$ ipython --no-banner

In [1]: import numpy as np

In [2]: np.set_printoptions(precision=2, suppress=True, linewidth=120)

In [3]: tidy = lambda a: np.round(a, 2) + 0

In [4]: K = np.array([[0, 15, 3, 2],
   ...:     [-2, 15, 3, -1],
   ...:     [1, 0, 0, -2],
   ...:     [-2, -5, -1, -3],
   ...:     [2, 15, 3, -3]])

In [5]: # null space of dimension 1

In [6]: out = np.array([[3, -1], [1, 2], [2, -3], [-2, -1]])

In [7]: np.linalg.matrix_rank(K @ out)
Out[7]: np.int64(2)

In [8]: np.einsum("ij->j", K)
Out[8]: array([-1, 40,  8, -7])

In [9]: np.vstack([K, out.T]).shape
Out[9]: (7, 4)

In [10]: f, v = K[4], K[0]

In [11]: f @ f
Out[11]: np.int64(247)

In [12]: f @ v
Out[12]: np.int64(228)

In [13]: pr = (f @ v) / (f @ f) * f

In [14]: tidy(pr)
Out[14]: array([ 1.85, 13.85,  2.77, -2.77])

In [15]: np.linalg.matrix_rank(np.outer(f, v))
Out[15]: np.int64(1)

In [16]: tidy((v - pr) @ f)
Out[16]: np.float64(0.0)

In [17]: tidy(np.linalg.norm(f + v) ** 2 + np.linalg.norm(f - v) ** 2)
Out[17]: np.float64(970.0)

In [18]: tidy(np.linalg.norm(K, axis=0))
Out[18]: array([ 3.61, 26.46,  5.29,  5.2 ])

In [19]: tidy(np.linalg.norm(K, axis=1))
Out[19]: array([15.43, 15.46,  2.24,  6.24, 15.72])

In [20]: tidy(np.linalg.norm(K, 1)), tidy(np.linalg.norm(K, np.inf))
Out[20]: (np.float64(50.0), np.float64(23.0))
